$ python -q
>>> import numpy as np
>>> np.set_printoptions(precision=2, suppress=True, linewidth=200, floatmode="fixed")
>>> rnd = lambda a: np.round(a, 2) + 0
>>> rng = np.random.default_rng(88)
>>> idx = rng.integers(0, 3, 3)
>>> data = np.triu((idx[:, None] == idx) & (rng.random((3, 3)) < 0.8), 1).astype(int)
>>> data += data.T
>>> data
array([[0, 0, 0],
       [0, 0, 0],
       [0, 0, 0]])
>>> m1 = np.array([[1.31, 0.11, 1.79, -6.48],
...     [1.57, -0.73, -7.21, 2.08],
...     [-6.05, -4.66, -2.24, 1.88]])
>>> m1
array([[ 1.31,  0.11,  1.79, -6.48],
       [ 1.57, -0.73, -7.21,  2.08],
       [-6.05, -4.66, -2.24,  1.88]])
>>> print(rnd(m1.sum(axis=1)))
[ -3.27  -4.29 -11.07]
>>> G = m1.T @ m1
>>> rnd(np.linalg.eigvalsh(G)[::-1])
array([100.00,  49.07,  24.03,   0.00])
>>> rnd(G)
array([[ 40.78,  27.19,   4.58, -16.60],
       [ 27.19,  22.26,  15.90, -10.99],
       [  4.58,  15.90,  60.21, -30.81],
       [-16.60, -10.99, -30.81,  49.85]])
>>> np.allclose(G, G.T)
True
>>> rnd(np.trace(G)), rnd((m1 ** 2).sum())
(np.float64(173.1), np.float64(173.1))
>>> (m1 @ m1.T).shape
(3, 3)
>>> t3 = np.stack([m1, 5 * m1, m1[::-1]])
>>> (t3 @ m1.T).shape
(3, 3, 3)
>>> rnd(np.einsum("bij,cij->bc", t3, t3))
array([[ 173.10,  865.51,   10.05],
       [ 865.51, 4327.53,   50.24],
       [  10.05,   50.24,  173.10]])
>>> A = np.loadtxt("out5.csv", delimiter=",")
>>> A
array([[ 25.00,  35.00, -30.00,  45.00],
       [ 35.00,  49.00, -42.00,  63.00],
       [-30.00, -42.00,  36.00, -54.00],
       [ 45.00,  63.00, -54.00,  81.00]])
>>> np.allclose(A[:-1].T @ np.linalg.lstsq(A[:-1].T, A[-1])[0], A[-1])
True
>>> np.unique(A.round(6), axis=0).shape
(4, 4)
